% ipython --no-banner

In [1]: import numpy as np

In [2]: np.set_printoptions(suppress=True, linewidth=100)

In [3]: m1 = np.load("arr.npy")

In [4]: m1
Out[4]: 
array([[ 3, -2, -2,  2,  3,  0, -3,  3,  0, -1,  2],
       [-3,  1, -3,  0,  0,  0, -1, -3, -3, -2,  2],
       [-1,  3,  0,  3,  3,  0,  1, -2, -3, -3,  1],
       [-2,  3,  0,  3, -1,  3,  2,  2, -1,  1, -2],
       [ 2,  0, -1, -1,  0, -1,  0,  3, -3,  2,  2]])

In [5]: f, g = m1[0], m1[4]

In [6]: f @ f
Out[6]: np.int64(53)

In [7]: pr = (f @ g) / (f @ f) * f

In [8]: round(np.linalg.norm(f + g) ** 2 + np.linalg.norm(f - g) ** 2, 2)
Out[8]: np.float64(172.0)

In [9]: pr.round(2)
Out[9]: array([ 0.96, -0.64, -0.64,  0.64,  0.96,  0.  , -0.96,  0.96,  0.  , -0.32,  0.64])

In [10]: np.outer(f, g)
Out[10]: 
array([[ 6,  0, -3, -3,  0, -3,  0,  9, -9,  6,  6],
       [-4,  0,  2,  2,  0,  2,  0, -6,  6, -4, -4],
       [-4,  0,  2,  2,  0,  2,  0, -6,  6, -4, -4],
       [ 4,  0, -2, -2,  0, -2,  0,  6, -6,  4,  4],
       [ 6,  0, -3, -3,  0, -3,  0,  9, -9,  6,  6],
       [ 0,  0,  0,  0,  0,  0,  0,  0,  0,  0,  0],
       [-6,  0,  3,  3,  0,  3,  0, -9,  9, -6, -6],
       [ 6,  0, -3, -3,  0, -3,  0,  9, -9,  6,  6],
       [ 0,  0,  0,  0,  0,  0,  0,  0,  0,  0,  0],
       [-2,  0,  1,  1,  0,  1,  0, -3,  3, -2, -2],
       [ 4,  0, -2, -2,  0, -2,  0,  6, -6,  4,  4]])

In [11]: K = np.array([[0, 1, 0, 0, 2, -2, -2],
    ...:     [-1, 0, -1, 0, -2, -1, 0],
    ...:     [0, 1, 0, 1, -1, -1, 1],
    ...:     [0, 0, -1, 0, 0, 1, 2],
    ...:     [-2, 2, 1, 0, 0, 1, 1],
    ...:     [2, 1, 1, -1, -1, 0, -1],
    ...:     [2, 0, -1, -2, -1, 1, 0]])

In [12]: K
Out[12]: 
array([[ 0,  1,  0,  0,  2, -2, -2],
       [-1,  0, -1,  0, -2, -1,  0],
       [ 0,  1,  0,  1, -1, -1,  1],
       [ 0,  0, -1,  0,  0,  1,  2],
       [-2,  2,  1,  0,  0,  1,  1],
       [ 2,  1,  1, -1, -1,  0, -1],
       [ 2,  0, -1, -2, -1,  1,  0]])

In [13]: U, sig, Vh = np.linalg.svd(K)

In [14]: evecs = Vh[:(sig > 1e-8).sum()]

In [15]: rng = np.random.default_rng(69611)

In [16]: vec = K[2] + 4 * K[1] + rng.integers(2) * np.eye(7)[5]

In [17]: vec
Out[17]: array([-4.,  1., -4.,  1., -9., -4.,  1.])

In [18]: round(np.linalg.norm(vec - evecs.T @ evecs @ vec), 2)
Out[18]: np.float64(0.48)

In [19]: np.allclose(evecs.T @ evecs @ vec, vec)
Out[19]: False

In [20]: np.linalg.matrix_rank(np.vstack([K, vec]))
Out[20]: np.int64(7)
